>>> import numpy as np
>>> from numpy import linalg as LA
>>> np.set_printoptions(precision=1, suppress=True, linewidth=100)
>>> K = np.load("case19.npy")
>>> K
array([[-1, -2,  1],
       [-2,  2, -2],
       [ 0, -1, -2],
       [-1, -2,  1]])
>>> # row 3 repeats row 0
>>> rng = np.random.default_rng(26)
>>> lab = rng.permutation(3)
>>> Y = K[:, lab] * rng.choice([-1, 1], 3)
>>> Y
array([[ 1,  2,  1],
       [-2, -2,  2],
       [-2,  1,  0],
       [ 1,  2,  1]])
>>> left, _, Vt = LA.svd(K.T @ Y)
>>> np.round(LA.lstsq(K, Y)[0], 1) + 0
array([[ 0.,  0., -1.],
       [ 0., -1.,  0.],
       [ 1.,  0.,  0.]])
>>> np.round(left @ Vt, 1) + 0
array([[ 0.,  0., -1.],
       [ 0., -1.,  0.],
       [ 1.,  0.,  0.]])
>>> u = np.array([1, -1, 3])
>>> g = np.array([1, 3, 1])
>>> m1 = np.outer(u, g)
>>> m1
array([[ 1,  3,  1],
       [-1, -3, -1],
       [ 3,  9,  3]])
>>> round(float(LA.det(m1.T)), 1)
0.0
>>> np.round(LA.eigvals(m1), 1) + 0
array([1., 0., 0.])
>>> round(LA.det(2 * m1), 1), np.round(LA.det(m1), 1)
(np.float64(0.0), np.float64(0.0))
>>> np.kron(np.eye(2, dtype=int), m1)
array([[ 1,  3,  1,  0,  0,  0],
       [-1, -3, -1,  0,  0,  0],
       [ 3,  9,  3,  0,  0,  0],
       [ 0,  0,  0,  1,  3,  1],
       [ 0,  0,  0, -1, -3, -1],
       [ 0,  0,  0,  3,  9,  3]])
